$ ipython --no-banner

In [1]: import numpy as np

In [2]: np.set_printoptions(precision=2, suppress=True, linewidth=120, floatmode="fixed")

In [3]: K = np.load("layer5.npy")

In [4]: print(K)
[[11.96 17.95  2.98 -5.91  9.00 -5.77 15.21]
 [12.02 11.91 -1.09 -1.96  9.06 -6.14 14.96]
 [ 8.01  5.86 -2.03  0.11  5.99 -3.98 10.11]
 [ 8.05  6.13 -2.09  0.17  5.79 -3.97 10.14]
 [11.95 12.13 -1.02 -1.90  8.90 -6.01 15.01]
 [11.89 17.71  2.74 -5.74  9.00 -5.82 14.91]
 [ 4.04  5.96  0.99 -2.19  2.99 -1.79  4.93]
 [12.07 17.96  3.13 -5.96  8.93 -6.17 15.14]
 [11.97 17.92  3.03 -5.83  9.14 -5.97 14.94]]

In [5]: print([round(float(x), 2) for x in np.linalg.svd(K, compute_uv=False)[:3]])
[71.8, 11.06, 0.41]

In [6]: print(round(float(np.linalg.norm(K, 2) / np.linalg.norm(K)), 2))
0.99

In [7]: print(np.argsort(-np.linalg.norm(K, axis=0).round(6), kind="stable")[:3])
[1 6 0]

In [8]: Y = np.array([[0, -1, -1],
   ...:     [0, 0, 1],
   ...:     [0, 2, -2],
   ...:     [2, -2, 1],
   ...:     [1, 0, 0],
   ...:     [1, 0, 0],
   ...:     [2, 0, 2]])

In [9]: print(np.linalg.matrix_rank(np.vstack([K, Y.T])))
7

In [10]: print(np.einsum("ij->j", K))
[ 91.96 113.53   6.64 -29.21  68.80 -45.62 115.35]

In [11]: Y = np.c_[K[:, :6] @ np.array([[8, -4, 1, 2, 9, 8],
    ...:     [-1, -2, -2, 5, -1, -3],
    ...:     [9, 9, 0, -2, 2, 4],
    ...:     [5, 3, 4, -6, 3, -9],
    ...:     [-6, -3, 1, -1, 5, 6],
    ...:     [-4, -2, -3, 2, -3, 3]]), np.array([-2, -2, -2, 2, 1, 0, 1, 0, 1])]

In [12]: print(Y)
[[  44.08  -90.11  -21.27  122.63  140.23  143.63   -2.00]
 [  34.84 -102.49    7.84   76.19  151.93  109.65   -2.00]
 [  20.48  -71.71   14.66   34.77  104.39   61.39   -2.00]
 [  21.45  -72.19   14.17   36.18  103.51   58.95    2.00]
 [  35.43 -101.62    7.02   77.07  150.21  107.60    1.00]
 [  42.65  -90.90  -20.03  120.65  140.02  141.15    0.00]
 [  13.54  -31.13   -8.28   42.47   46.13   50.68    1.00]
 [  48.07  -88.36  -20.25  122.17  142.21  143.91    0.00]
 [  45.00  -89.42  -20.14  121.38  141.99  143.52    1.00]]

In [13]: print(np.round(np.linalg.norm(Y - K @ np.linalg.lstsq(K, Y)[0], axis=0), 2) + 0)
[0.00 0.00 0.00 0.00 0.00 0.00 1.02]

In [14]: print(np.round(np.linalg.lstsq(K, Y[:, 0])[0], 2) + 0)
[ 8.00 -1.00  9.00  5.00 -6.00 -4.00  0.00]

In [15]: print(np.linalg.matrix_rank(Y))
7
